In [1]: import numpy as np

In [2]: from numpy import linalg as LA

In [3]: np.set_printoptions(precision=1, suppress=True, linewidth=160)

In [4]: W0 = np.load("out1.npy")

In [5]: W0
Out[5]: 
array([[5, 1, 1, 6],
       [0, 2, 5, 1],
       [0, 0, 1, 6],
       [0, 0, 0, 9]])

In [6]: W0.ravel(order="F")
Out[6]: array([5, 0, 0, 0, 1, 2, 0, 0, 1, 5, 1, 0, 6, 1, 6, 9])

In [7]: W0.reshape(2, -1)
Out[7]: 
array([[5, 1, 1, 6, 0, 2, 5, 1],
       [0, 0, 1, 6, 0, 0, 0, 9]])

In [8]: blk = W0.reshape(4, 2, -1)

In [9]: blk.shape
Out[9]: (4, 2, 2)

In [10]: blk[:, 0]
Out[10]: 
array([[5, 1],
       [0, 2],
       [0, 0],
       [0, 0]])

In [11]: np.einsum("ihd,jhd->hij", blk, blk).shape
Out[11]: (2, 4, 4)

In [12]: m1 = np.load("layer2.npy")

In [13]: m1
Out[13]: 
array([[0., 0., 4., 5.],
       [0., 0., 9., 1.],
       [4., 9., 0., 0.],
       [5., 1., 0., 0.]])

In [14]: out = m1 / np.sqrt((m1 ** 2).mean(axis=1, keepdims=True))

In [15]: LA.matrix_rank(m1 - m1.mean(axis=1, keepdims=True))
Out[15]: np.int64(3)

In [16]: F = np.load("case16.npy")

In [17]: F
Out[17]: 
array([[-1,  1, -1],
       [ 4,  6,  4]])

In [18]: out = F[0, 0] * F[1:] - np.outer(F[1:, 0], F[0])

In [19]: out
Out[19]: array([[  0, -10,   0]])

In [20]: np.flatnonzero(~out.round(6).any(axis=1))
Out[20]: array([], dtype=int64)

In [21]: F[:, 0] / F[0, 0]
Out[21]: array([ 1., -4.])

In [22]: out = F / np.sqrt((F ** 2).mean(axis=1, keepdims=True))

In [23]: F - F.mean(axis=1, keepdims=True)
Out[23]: 
array([[-0.7,  1.3, -0.7],
       [-0.7,  1.3, -0.7]])

In [24]: LA.norm(out, axis=1)
Out[24]: array([1.7, 1.7])

In [25]: vec = np.array([-4, -3, -4])

In [26]: F @ np.eye(3)[0]
Out[26]: array([-1.,  4.])

In [27]: out = np.array([[2]])

In [28]: basis = np.array([[3, 0], [-2, 0]])

In [29]: K = np.block([[out, np.array([[-1, -1]])], [np.zeros((2, 1)), basis]])

In [30]: K
Out[30]: 
array([[ 2., -1., -1.],
       [ 0.,  3.,  0.],
       [ 0., -2.,  0.]])

In [31]: # looks like rank 2

In [32]: left, sv, Vt = LA.svd(K)

In [33]: np.argmax(sv[:-1] / (sv[1:] + 1e-6)) + 1
Out[33]: np.int64(2)

In [34]: out = left[:, :2] @ np.diag(sv[:2]) @ Vt[:2]

In [35]: np.round(LA.norm(K - out) / LA.norm(K), 1)
Out[35]: np.float64(0.0)

In [36]: out.round(1) + 0
Out[36]: 
array([[ 2., -1., -1.],
       [ 0.,  3.,  0.],
       [ 0., -2.,  0.]])

In [37]: round(LA.norm(K - out, 2), 1), np.round(sv[2], 1)
Out[37]: (np.float64(0.0), np.float64(0.0))

In [38]: LA.matrix_rank(K, rtol=0.05)
Out[38]: np.int64(2)

In [39]: def softmax(z):
    ...:     e = np.exp(z - z.max(axis=-1, keepdims=True))
    ...:     return e / e.sum(axis=-1, keepdims=True)
    ...: 

In [40]: np.round(softmax(K[1]), 1) + 0
Out[40]: array([0. , 0.9, 0. ])

In [41]: np.round(softmax(K[1] + 4), 1) + 0
Out[41]: array([0. , 0.9, 0. ])

In [42]: S = K @ K.T / np.sqrt(3)

In [43]: np.round(softmax(S + np.triu(np.full(S.shape, -np.inf), 1)), 1) + 0
Out[43]: 
array([[1. , 0. , 0. ],
       [0. , 1. , 0. ],
       [0.2, 0. , 0.8]])

In [44]: softmax(S).round(6).argmax(axis=1)
Out[44]: array([0, 1, 2])

In [45]: O, V = LA.qr(m1[:, :2])[0], LA.qr(m1[:, 2:])[0]

In [46]: sv = LA.svd(O.T @ V, compute_uv=False)

In [47]: np.degrees(np.arccos(sv.clip(0, 1)))
Out[47]: array([90., 90.])

In [48]: (sv > 0.9).sum()
Out[48]: np.int64(0)

In [49]: E = np.array([[-2, -2, 0, 1], [1, -2, 0, 1], [0, -2, 2, 2], [-1, 2, 0, 2]])

In [50]: E
Out[50]: 
array([[-2, -2,  0,  1],
       [ 1, -2,  0,  1],
       [ 0, -2,  2,  2],
       [-1,  2,  0,  2]])

In [51]: rng = np.random.default_rng(940334)

In [52]: labels = rng.permutation(4)

In [53]: labels
Out[53]: array([3, 1, 2, 0])

In [54]: out = E[labels][:, labels]

In [55]: out
Out[55]: 
array([[ 2,  2,  0, -1],
       [ 1, -2,  0,  1],
       [ 2, -2,  2,  0],
       [ 1, -2,  0, -2]])

In [56]: np.sort(np.abs(LA.eigvals(out)))
Out[56]: array([2. , 2.4, 2.7, 2.7])

In [57]: data = np.load("m.npy")

In [58]: data
Out[58]: 
array([[  0, -12,   0,  18],
       [ 12,   0, -18,   0],
       [  0, -14,   0, -16],
       [ 14,   0,  16,   0]])

In [59]: O, V = LA.qr(data[:, :1])[0], LA.qr(data[:, 1:])[0]

In [60]: sv = LA.svd(O.T @ V, compute_uv=False)

In [61]: sv.round(1) + 0
Out[61]: array([0.])

In [62]: np.degrees(np.arccos(sv.clip(0, 1)))
Out[62]: array([89.])

In [63]: ang = np.sort(rng.uniform(-2, 2, 24))

In [64]: feats = np.c_[ang, ang ** 2, ang ** 3] @ np.array([[-3, 0, -3], [-3, 1, 2], [0, 1, 0]])

In [65]: feats.round(1) + 0
Out[65]: 
array([[ -5.3,  -3.4,  13.2],
       [ -2.3,  -1.1,   9. ],
       [ -0.7,  -0.3,   6.4],
       [  0.1,   0. ,   4.7],
       [  0.1,   0. ,   4.7],
       [  0.2,   0.1,   4.5],
       [  0.5,   0.1,   3.7],
       [  0.6,   0.1,   3.1],
       [  0.7,   0.1,   2.7],
       [  0.7,   0.1,   1.8],
       [  0.7,   0.1,   1.2],
       [  0.5,   0. ,   0.8],
       [  0.5,   0. ,   0.7],
       [  0.3,   0. ,   0.4],
       [  0.1,   0. ,   0.1],
       [ -0.2,   0. ,  -0.2],
       [ -0.8,   0.1,  -0.6],
       [ -2. ,   0.3,  -0.9],
       [-10.5,   5.1,  -0.2],
       [-12.2,   6.4,   0.3],
       [-16.7,  10.7,   1.6],
       [-16.9,  10.9,   1.7],
       [-17.4,  11.4,   1.8],
       [-18. ,  12. ,   2. ]])

In [66]: Xc = feats - feats.mean(axis=0)

In [67]: V = LA.svd(Xc)[2][:2]

In [68]: out = Xc - Xc @ V.T @ V

In [69]: np.round(LA.norm(out) / LA.norm(Xc), 1)
Out[69]: np.float64(0.1)

In [70]: LA.norm(out, axis=1).round(6).argmax()
Out[70]: np.int64(0)

In [71]: basis = feats[[4, 5]].astype(float)

In [72]: for _ in range(4):
    ...:     labels = LA.norm(feats[:, None] - basis, axis=-1).argmin(axis=1)
    ...:     basis = np.array([feats[labels == j].mean(axis=0) for j in range(2)])
    ...: 

In [73]: labels
Out[73]: array([1, 1, 1, 1, 1, 1, 1, 1, 1, 1, 1, 1, 1, 1, 1, 1, 1, 1, 0, 0, 0, 0, 0, 0])

In [74]: np.bincount(labels)
Out[74]: array([ 6, 18])

In [75]: basis[1] - basis[0]
Out[75]: array([15. , -9.6,  1.9])

In [76]: vec = np.array([0, 3, -1])

In [77]: h1 = np.maximum(feats @ vec, 0)

In [78]: feats.T @ h1
Out[78]: array([-2609.2,  1639.8,   225.9])

In [79]: np.round(feats * (h1 > 1e-9)[:, None], 1) + 0
Out[79]: 
array([[  0. ,   0. ,   0. ],
       [  0. ,   0. ,   0. ],
       [  0. ,   0. ,   0. ],
       [  0. ,   0. ,   0. ],
       [  0. ,   0. ,   0. ],
       [  0. ,   0. ,   0. ],
       [  0. ,   0. ,   0. ],
       [  0. ,   0. ,   0. ],
       [  0. ,   0. ,   0. ],
       [  0. ,   0. ,   0. ],
       [  0. ,   0. ,   0. ],
       [  0. ,   0. ,   0. ],
       [  0. ,   0. ,   0. ],
       [  0. ,   0. ,   0. ],
       [  0. ,   0. ,   0. ],
       [ -0.2,   0. ,  -0.2],
       [ -0.8,   0.1,  -0.6],
       [ -2. ,   0.3,  -0.9],
       [-10.5,   5.1,  -0.2],
       [-12.2,   6.4,   0.3],
       [-16.7,  10.7,   1.6],
       [-16.9,  10.9,   1.7],
       [-17.4,  11.4,   1.8],
       [-18. ,  12. ,   2. ]])

In [80]: np.flatnonzero(h1 > 1e-9)
Out[80]: array([15, 16, 17, 18, 19, 20, 21, 22, 23])
